>>> import numpy as np
>>> np.set_printoptions(precision=1, suppress=True, linewidth=160, legacy="1.25")
>>> K = np.load("run17.npy")
>>> K
array([[-3. , -4.8, 13.3],
       [ 9.8,  2.7, 13.5],
       [-3.8, 12.9,  4.1]])
>>> q = K.astype(float).copy()
>>> for j in range(3):
...     q[:, j] -= q[:, :j] @ (q[:, :j].T @ q[:, j])
...     q[:, j] /= np.linalg.norm(q[:, j])
... 
>>> np.round(q.T @ K, 1) + 0
array([[10.9, -0.7,  7. ],
       [ 0. , 14. ,  2.2],
       [ 0. ,  0. , 17.9]])
>>> np.sort(np.abs(np.linalg.eigvals(K)))
array([12.5, 12.5, 17.6])
>>> np.allclose(K, K.T)
False
>>> assert K == K.T
Traceback (most recent call last):
  File "<python-input-9>", line 1, in <module>
    assert K == K.T
           ^^^^^^^^
ValueError: The truth value of an array with more than one element is ambiguous. Use a.any() or a.all()
>>> np.linalg.matrix_power(K, 4)
array([[-7670.4,  2611.3, 35831.6],
       [24669.1, 32217.3, 63769.7],
       [  589.7, 50268.7, 37122.9]])
>>> K @ K
array([[-88.6, 173. , -50.2],
       [-54.2, 134.4, 222.1],
       [122.2, 106. , 140.4]])
>>> K.inv()
Traceback (most recent call last):
  File "<python-input-12>", line 1, in <module>
    K.inv()
    ^^^^^
AttributeError: 'numpy.ndarray' object has no attribute 'inv'
>>> B = np.array([[0, 0, 2], [2, 2, 1], [4, 3, 4]])
>>> np.einsum("ij,ij->i", K, K)
array([208.9, 285.6, 197.7])
>>> B.T @ K.T
array([[43.6, 59.4, 42.2],
       [30.3, 45.9, 38.1],
       [42.4, 76.3, 21.7]])
>>> K @ B
array([[43.6, 30.3, 42.4],
       [59.4, 45.9, 76.3],
       [42.2, 38.1, 21.7]])
>>> np.linalg.matrix_rank(np.vstack([K, B.T]))
3
>>> arr = np.load("layer14.npy")
>>> arr
array([[0, 4, 6],
       [0, 4, 6],
       [2, 1, 2]])
>>> U, sv, vt = np.linalg.svd(arr)
>>> sv.round(1) + 0
array([10.4,  2. ,  0. ])
>>> B = U[:, :2] @ np.diag(sv[:2]) @ vt[:2]
>>> round(np.abs(arr - B).max(), 1)
0.0
>>> np.linalg.matrix_rank(arr, rtol=0.05)
2
>>> np.argsort(-np.linalg.norm(arr, axis=0).round(6), kind="stable")[:3]
array([2, 1, 0])
>>> np.linalg.cond(arr) > 100
True
>>> rng = np.random.default_rng(23)
>>> labels = rng.permutation(3)
>>> labels
array([2, 1, 0])
>>> B = arr[labels][:, labels]
>>> np.diag(B)
array([2, 4, 0])
>>> np.allclose(B, arr)
False
>>> W0 = np.array([[-8, 0, 0, 0], [0, 6, 8, 6], [0, 4, 2, -9], [0, -5, 3, -4]])
>>> blk = np.stack([W0, 2 * W0, W0[::-1]])
>>> np.linalg.matrix_rank(blk)
array([4, 4, 4])
>>> np.linalg.det(blk)
array([ -5872., -93952.,  -5872.])
>>> np.einsum("bij,cij->bc", blk, blk)
array([[ 351,  702,  -28],
       [ 702, 1404,  -56],
       [ -28,  -56,  351]])
>>> blk.sum(axis=0)
array([[-24,  -5,   3,  -4],
       [  0,  22,  26,   9],
       [  0,  18,  14, -21],
       [ -8, -15,   9, -12]])
>>> np.einsum("ii->", W0)
-4
>>> round(np.linalg.det(W0.T), 1)
-5872.0
>>> np.einsum("ij,ji->", W0, W0)
70
>>> np.poly(W0)
array([    1.,     4.,   -27.,  -694., -5872.])
>>> np.round(np.linalg.eigvals(W0).sum().real, 1)
-4.0
>>> P = np.triu(np.array([[3, -2, 2, -3], [3, 2, -2, -2], [1, -1, -3, 1], [2, -2, -3, 1]]), 1) + np.eye(4)
>>> B = P @ W0 @ np.linalg.inv(P)
>>> B
array([[ -8.,  -5., -15., -37.],
       [  0.,   8.,  14.,  34.],
       [  0.,  -1.,   3., -18.],
       [  0.,  -5.,  -7.,  -7.]])
>>> np.trace(B), np.trace(W0)
(-4.0, -4)
>>> feats = np.array([[-3.2, -10.2, -4.4],
...     [-0.9, -3.6, 0.2],
...     [-0.6, -2.4, 0.6],
...     [-0.2, -0.4, 0.3],
...     [-0.1, -0.1, 0.1],
...     [0.1, 0.1, 0.1],
...     [0.6, 0.4, 0.7],
...     [1.4, 1.0, 2.2],
...     [4.5, 3.5, 8.8],
...     [6.4, 5.3, 13.2],
...     [17.7, 16.8, 39.9]])
>>> B = feats + rng.integers(-2, 3, (11, 2)) @ rng.integers(-2, 3, (2, 3))
>>> B
array([[ -3.2, -12.2,  -5.4],
       [ -0.9,   2.4,   4.2],
       [ -0.6,  -0.4,   0.6],
       [ -0.2,   1.6,   3.3],
       [ -0.1,  -6.1,  -3.9],
       [  0.1,   2.1,   1.1],
       [  0.6,   4.4,   3.7],
       [  1.4,   3. ,   5.2],
       [  4.5,   1.5,   6.8],
       [  6.4,   3.3,  11.2],
       [ 17.7,  16.8,  38.9]])
>>> np.linalg.svd(B - feats, compute_uv=False)
array([13.4,  2.4,  0. ])
>>> x = np.array([0, 2, 3])
>>> target = feats @ x
>>> np.round(np.linalg.lstsq(feats, target)[0], 1) + 0
array([0., 2., 3.])
>>> np.round(np.linalg.solve(feats.T @ feats, feats.T @ target), 1) + 0
array([0., 2., 3.])
>>> target = target + 0.1 * rng.normal(size=11)
>>> target
array([-33.6,  -6.7,  -3.1,   0.1,   0.1,   0.5,   2.9,   8.5,  33.4,  50.1, 153.3])
>>> b, *_ = np.linalg.lstsq(feats, target)
>>> b.round()
array([-0.,  2.,  3.])
>>> B = np.c_[feats[:, :2] @ np.array([[3, 4], [0, 1]]), np.array([2, 2, 3, 9, 8, 9, 3, 4, 9, 3, 6])]
>>> B
array([[ -9.6, -23. ,   2. ],
       [ -2.7,  -7.2,   2. ],
       [ -1.8,  -4.8,   3. ],
       [ -0.6,  -1.2,   9. ],
       [ -0.3,  -0.5,   8. ],
       [  0.3,   0.5,   9. ],
       [  1.8,   2.8,   3. ],
       [  4.2,   6.6,   4. ],
       [ 13.5,  21.5,   9. ],
       [ 19.2,  30.9,   3. ],
       [ 53.1,  87.6,   6. ]])
>>> np.linalg.matrix_rank(np.c_[feats, B])
4
>>> np.round(np.linalg.lstsq(feats, B[:, 0])[0], 1) + 0
array([3., 0., 0.])
>>> data = np.load("case18.npy")
>>> data
array([[2., 0.],
       [0., 3.]])
>>> x = np.array([2, -1])
>>> target = data @ x
>>> b, lr = np.zeros(2), 1 / np.linalg.norm(data, 2) ** 2
>>> for i in range(30):
...     b -= lr * data.T @ (data @ b - target)
...     if i % 5 == 0: print(i, round(np.linalg.norm(data @ b - target), 1))
... 
0 2.2
5 0.1
10 0.0
15 0.0
20 0.0
25 0.0
>>> round(float(np.linalg.cond(data)), 1)
1.5
>>> w, evecs = np.linalg.eigh(data)
>>> x = np.array([-9, -8])
>>> round(float(x @ data @ x / (x @ x)), 1), w[0], w[-1]
(2.4, 2.0, 3.0)
>>> evecs * np.abs(w) @ evecs.T
array([[2., 0.],
       [0., 3.]])
>>> np.linalg.eigvalsh(data[1:, 1:])
array([3.])
>>> evecs * np.maximum(w, 0) @ evecs.T
array([[2., 0.],
       [0., 3.]])
>>> (np.sign(evecs[:, -1].round(6)) == np.sign(evecs[0, -1].round(6))).astype(int)
array([1, 0])
>>> x @ data @ x
354.0
>>> x = np.ones(2)
>>> for _ in range(6):
...     x = data @ x
...     x /= np.linalg.norm(x)
...     print(round(x @ data @ x, 1))
... 
2.7
2.8
2.9
3.0
3.0
3.0
>>> x
array([0.1, 1. ])
>>> np.round(np.linalg.eigvalsh(data)[-1], 1)
3.0
>>> B = np.array([[2, -2, -2], [-2, -2, 3]])
>>> basis = np.kron(B, data)
>>> basis
array([[ 4.,  0., -4., -0., -4., -0.],
       [ 0.,  6., -0., -6., -0., -6.],
       [-4., -0., -4., -0.,  6.,  0.],
       [-0., -6., -0., -6.,  0.,  9.]])
>>> np.linalg.matrix_rank(basis)
4
>>> m1 = np.load("x.npy")
>>> m1
array([[ 1.4, -0.2,  2.1, -2. ],
       [-2. , -0.8,  1.6, -0.1],
       [ 0.3,  0.3,  0.8, -1. ]])
>>> r0 = np.array([-5, -2])
>>> np.correlate(m1[0], m1[1], "full")
array([-0.1,  2.3, -1.6,  0.9, -4.5, -2.6,  4. ])
>>> np.polyval(r0, m1[0])
array([ -9. ,  -1. , -12.5,   8. ])
>>> np.cross(m1[0, :3], m1[1, :3])
array([ 1.4, -6.4, -1.5])
>>> blk = np.stack([m1, 3 * m1, m1[::-1]])
>>> np.einsum("bij,cij->bc", blk, blk)
array([[ 19.4,  58.3,  15.3],
       [ 58.3, 175. ,  45.9],
       [ 15.3,  45.9,  19.4]])
>>> np.linalg.matrix_rank(blk.reshape(3, -1))
2
>>> blk.sum(axis=0)
array([[  5.9,  -0.5,   9.2,  -9. ],
       [-10. ,  -4. ,   8. ,  -0.5],
       [  2.6,   1. ,   5.3,  -6. ]])
>>> blk.shape
(3, 3, 4)
>>> w1 = np.array([[1, -3], [2, -1], [1, -1], [-1, 0]])
>>> b = np.array([9, 1])
>>> hid = np.maximum(m1 @ w1 + b, 0)
>>> (hid > 0).mean(axis=0)
array([1. , 0.3])
>>> np.linalg.matrix_rank(hid)
2
>>> (hid > 0).astype(int)
array([[1, 0],
       [1, 1],
       [1, 0]])
>>> basis = np.array([[0, 3, 3], [0, 2, 1]])
>>> (hid @ basis).round(6).argmax(axis=1)
array([1, 1, 1])
